% ipython --no-banner

In [1]: import numpy as np

In [2]: np.set_printoptions(precision=2, suppress=True, linewidth=100)

In [3]: def rnd(a):
   ...:     return np.round(a, 2) + 0
   ...: 

In [4]: mat = np.load("data.npy")

In [5]: mat
Out[5]: 
array([[ 1,  1, -1, -1,  1,  1, -1, -1],
       [ 1, -1,  1, -1,  1, -1,  1, -1],
       [ 1, -1, -1,  1,  1, -1, -1,  1]])

In [6]: Y = mat / np.sqrt((mat ** 2).mean(axis=1, keepdims=True))

In [7]: np.linalg.matrix_rank(mat - mat.mean(axis=1, keepdims=True))
Out[7]: np.int64(3)

In [8]: Y[2]
Out[8]: array([ 1., -1., -1.,  1.,  1., -1., -1.,  1.])

In [9]: C2 = mat.T @ mat

In [10]: np.linalg.matrix_rank(C2)
Out[10]: np.int64(3)

In [11]: (mat @ mat.T).shape
Out[11]: (3, 3)

In [12]: np.diag(C2)
Out[12]: array([3, 3, 3, 3, 3, 3, 3, 3])

In [13]: rnd(np.linalg.svd(mat, compute_uv=False) ** 2)
Out[13]: array([8., 8., 8.])

In [14]: t3 = np.stack([mat, 5 * mat, mat[::-1]])

In [15]: np.linalg.matrix_rank(t3.reshape(3, -1))
Out[15]: np.int64(2)

In [16]: rnd(np.linalg.norm(t3, axis=(1, 2)))
Out[16]: array([ 4.9 , 24.49,  4.9 ])

In [17]: np.linalg.matrix_rank(t3)
Out[17]: array([3, 3, 3])

In [18]: vec = np.array([2, 0, 1, 0, 0, 2, -2, -1])

In [19]: (mat @ vec).argmax()
Out[19]: np.int64(0)

In [20]: (mat * vec).sum(axis=1)
Out[20]: array([6, 0, 0])

In [21]: mat @ vec
Out[21]: array([6, 0, 0])

In [22]: mat * vec
Out[22]: 
array([[ 2,  0, -1,  0,  0,  2,  2,  1],
       [ 2,  0,  1,  0,  0, -2, -2,  1],
       [ 2,  0, -1,  0,  0, -2,  2, -1]])

In [23]: mat @ np.eye(8)[6]
Out[23]: array([-1.,  1., -1.])

In [24]: mat @ np.ones(8)
Out[24]: array([0., 0., 0.])

In [25]: vec = np.array([0, -1, -2, 2, 1, 1, -2, -2])

In [26]: h1 = np.maximum(mat @ vec, 0)

In [27]: np.flatnonzero(h1 > 1e-9)
Out[27]: array([0, 2])

In [28]: np.maximum(mat @ (3 * vec), 0)
Out[28]: array([15,  0, 15])

In [29]: F = np.loadtxt("block2.csv", delimiter=",")

In [30]: rnd(F)
Out[30]: 
array([[-1.7 ,  3.55, -0.71],
       [-1.7 , -0.09,  3.62],
       [ 3.2 ,  1.83,  1.54]])

In [31]: rnd(np.kron(np.eye(2, dtype=int), F))
Out[31]: 
array([[-1.7 ,  3.55, -0.71,  0.  ,  0.  ,  0.  ],
       [-1.7 , -0.09,  3.62,  0.  ,  0.  ,  0.  ],
       [ 3.2 ,  1.83,  1.54,  0.  ,  0.  ,  0.  ],
       [ 0.  ,  0.  ,  0.  , -1.7 ,  3.55, -0.71],
       [ 0.  ,  0.  ,  0.  , -1.7 , -0.09,  3.62],
       [ 0.  ,  0.  ,  0.  ,  3.2 ,  1.83,  1.54]])

In [32]: rnd(np.linalg.det(F.T))
Out[32]: np.float64(64.0)

In [33]: rnd(np.einsum("ij,ji->", F, F))
Out[33]: np.float64(1.98)

In [34]: t3 = np.stack([F, 4 * F, F[::-1]])

In [35]: rnd(np.linalg.det(t3))
Out[35]: array([  64., 4096.,  -64.])

In [36]: np.linalg.matrix_rank(t3.reshape(3, -1))
Out[36]: np.int64(2)

In [37]: rnd(np.linalg.norm(F, axis=0))
Out[37]: array([4., 4., 4.])

In [38]: E = np.loadtxt("a.csv", delimiter=",")

In [39]: E
Out[39]: 
array([[-1.,  0.,  0.,  0.],
       [ 0.,  0., -4.,  0.],
       [ 0.,  0.,  0.,  3.],
       [ 0.,  1.,  0.,  0.]])

In [40]: W = np.array([[3, -2, -3, -2, 0, 1],
    ...:     [3, 1, 1, -3, 3, -3],
    ...:     [-2, 1, 2, -1, 1, -1],
    ...:     [3, -1, -1, -1, 0, 1],
    ...:     [3, 2, -3, -2, 2, -3],
    ...:     [-2, 2, -2, -2, 3, -1],
    ...:     [1, 1, 0, 0, 3, 2],
    ...:     [2, 3, -2, 0, -1, 0]])

In [41]: b = np.array([1, 2, 1, 0, 0, 1])

In [42]: act = np.maximum(mat @ W + b, 0)

In [43]: (act > 0).astype(int)
Out[43]: 
array([[1, 1, 0, 0, 1, 0],
       [0, 0, 1, 1, 1, 1],
       [1, 0, 0, 1, 0, 1]])

In [44]: act
Out[44]: 
array([[ 4,  1,  0,  0,  5,  0],
       [ 0,  0,  1,  1,  1,  3],
       [12,  0,  0,  1,  0,  3]])

In [45]: rnd((act > 0).mean(axis=0))
Out[45]: array([0.67, 0.33, 0.33, 0.67, 0.67, 0.67])

In [46]: basis = np.array([[-2, -1, 3],
    ...:     [1, -2, -1],
    ...:     [-3, -2, -2],
    ...:     [1, -1, 3],
    ...:     [0, 1, 0],
    ...:     [-3, -2, 0]])

In [47]: W @ basis
Out[47]: 
array([[ -4,   7,  11],
       [ -2,   5,  -3],
       [  1,   0, -14],
       [ -8,   0,   9],
       [ 12,   9,   7],
       [ 13,   9, -10],
       [ -7,  -4,   2],
       [  5,  -5,   7]])

In [48]: (act @ basis).round(6).argmax(axis=1)
Out[48]: array([2, 2, 2])

In [49]: act @ basis
Out[49]: 
array([[ -7,  -1,  11],
       [-11,  -8,   1],
       [-32, -19,  39]])
